$ python -q
>>> import numpy as np
>>> from numpy import linalg as LA
>>> np.set_printoptions(precision=2, suppress=True, linewidth=140)
>>> rnd = lambda a: np.round(a, 2) + 0
>>> F = np.load("sample5.npy")
>>> F
array([[ 43,  15, -10,   1,  -1, -24, -18,  -4,  -1,  13,  18,  -3, -12],
       [ 15,  32,   6,  19,   9, -12,   1,  -3, -12, -15,   1,  -5,   0],
       [-10,   6,  32,  12, -11,   2,  26,   5,  14,  -8, -11,   6, -10],
       [  1,  19,  12,  27,   4,   7,   6, -16,   0, -18,  -4,  -7,  -1],
       [ -1,   9, -11,   4,  30,  -5,  -5,  -2, -16, -14, -10, -21,  -1],
       [-24, -12,   2,   7,  -5,  34,  -1, -12,  16,  -8,   1,  10,   3],
       [-18,   1,  26,   6,  -5,  -1,  33,   9,   4, -11, -19,   2,  -7],
       [ -4,  -3,   5, -16,  -2, -12,   9,  21,  -2,   6,  -4,   7,  -2],
       [ -1, -12,  14,   0, -16,  16,   4,  -2,  33,   5,   7,  16, -22],
       [ 13, -15,  -8, -18, -14,  -8, -11,   6,   5,  37,  13,  11,  11],
       [ 18,   1, -11,  -4, -10,   1, -19,  -4,   7,  13,  20,  12,   0],
       [ -3,  -5,   6,  -7, -21,  10,   2,   7,  16,  11,  12,  27,   0],
       [-12,   0, -10,  -1,  -1,   3,  -7,  -2, -22,  11,   0,   0,  40]])
>>> x = np.array([2, 3, 2, 1, 3, 3, 0, 3, 1, 3, 1, 3, 0])
>>> (F @ x).argmax()
np.int64(11)
>>> np.sign((F @ x).round(6))
array([ 1,  1,  1,  1, -1,  1, -1,  1,  1,  1,  1,  1, -1])
>>> F @ np.eye(13)[5]
array([-24., -12.,   2.,   7.,  -5.,  34.,  -1., -12.,  16.,  -8.,   1.,  10.,   3.])
>>> F @ x
array([ 72,  68,  59,  16, -55,   1,  -8,  31,  87,  61,  76, 114, -34])
>>> T = np.stack([F, -2 * F, F[::-1]])
>>> LA.matrix_rank(T.reshape(3, -1))
np.int64(2)
>>> T.shape
(3, 13, 13)
>>> rnd(LA.det(T))
array([0., 0., 0.])
>>> J = np.load("arr.npy")
>>> rnd(J)
array([[ 3.07, -5.  , -1.04],
       [-5.12, -5.  ,  3.06],
       [ 3.67, -5.  , -1.34],
       [ 0.58, -5.  ,  0.21],
       [ 3.95, -5.  , -1.47],
       [ 3.72, -5.  , -1.36],
       [-0.33, -5.  ,  0.67],
       [-0.81, -5.  ,  0.91],
       [ 0.59, -5.  ,  0.21],
       [ 0.36, -5.  ,  0.32],
       [ 1.64, -5.  , -0.32],
       [ 1.66, -5.  , -0.33],
       [ 1.45, -5.  , -0.22],
       [ 4.13, -5.  , -1.57],
       [-0.59, -5.  ,  0.8 ],
       [ 4.41, -5.  , -1.71],
       [-0.82, -5.  ,  0.91],
       [ 2.11, -5.  , -0.55],
       [-0.3 , -5.  ,  0.65]])
>>> rnd(LA.norm(J[14] - J[8]))
np.float64(1.32)
>>> LA.norm(J, axis=1).argmax()
np.int64(1)
>>> rnd(J[14] @ J[8])
np.float64(24.81)
>>> rnd(LA.norm(J) ** 2 / LA.norm(J, 2) ** 2)
np.float64(1.23)
